>>> import numpy as np
>>> np.set_printoptions(precision=3, suppress=True, linewidth=100)
>>> A = np.loadtxt("data.csv", delimiter=",")
>>> A
array([[ 1.07 ,  2.017, -2.406,  0.691, -7.754, -7.422],
       [-0.974,  1.33 , -1.28 ,  1.917, -1.067,  0.408],
       [ 2.993,  1.428,  6.062,  1.824,  1.146, -4.119],
       [ 0.35 ,  3.532, -3.301,  1.66 , -7.864, -8.073],
       [ 3.727,  1.551,  4.505,  5.095,  0.38 , -2.841],
       [ 2.827, -0.677,  6.719,  1.732,  0.049, -3.807],
       [-0.128,  1.456, -4.139,  1.188, -4.374, -9.304],
       [-1.915,  0.291,  0.166,  2.326,  0.03 ,  0.877],
       [ 0.225,  2.601, -4.514,  0.515, -5.307, -8.17 ],
       [-1.85 ,  1.576, -1.932,  4.047,  2.442,  1.269],
       [ 3.797,  0.653,  4.531,  5.033,  2.154, -5.344],
       [-0.263,  2.404, -5.052, -0.566, -4.514, -6.838],
       [ 2.845, -0.212,  5.789,  3.723,  2.066, -5.339],
       [ 2.712,  0.924,  6.1  ,  5.059,  0.279, -4.377],
       [-1.773,  2.423, -3.447,  1.272, -5.107, -6.293],
       [ 0.144,  3.331, -5.015,  0.586, -7.103, -8.932],
       [ 3.447, -1.988,  5.583,  3.179,  1.94 , -3.411]])
>>> basis = A[[1, 15]].astype(float)
>>> for _ in range(7):
...     lab = np.linalg.norm(A[:, None] - basis, axis=-1).argmin(axis=1)
...     basis = np.array([A[lab == j].mean(axis=0) for j in range(2)])
... 
>>> print(lab)
[1 0 0 1 0 0 1 0 1 0 0 1 0 0 1 1 0]
>>> print(basis[1] - basis[0])
[-1.814  2.05  -7.606 -2.63  -6.945 -5.193]
>>> np.abs(basis[1] - basis[0]).argmax()
np.int64(2)
>>> np.bincount(lab)
array([10,  7])
>>> feats = np.array([[2, 0, 3, 0, 3, 2, 0],
...     [0, 2, 0, 3, 0, 3, 2],
...     [2, 0, 2, 0, 3, 0, 3],
...     [3, 2, 0, 2, 0, 3, 0],
...     [0, 3, 2, 0, 2, 0, 3],
...     [3, 0, 3, 2, 0, 2, 0],
...     [0, 3, 0, 3, 2, 0, 2]])
>>> vec = np.array([3, 0, 1, 2, 0, 1])
>>> np.linalg.norm(A @ vec) <= np.linalg.norm(A, 2) * np.linalg.norm(vec) + 1e-9
np.True_
>>> feats @ np.ones(7)
array([10., 10., 10., 10., 10., 10., 10.])
>>> feats @ (-1.0) ** np.arange(7)
array([ 6., -6., 10., -4.,  4.,  2., -2.])
>>> np.fft.fft(feats[0])
array([10.   +0.j   , -1.816+0.327j, -0.634-1.912j,  4.45 +3.707j,  4.45 -3.707j, -0.634+1.912j,
       -1.816-0.327j])
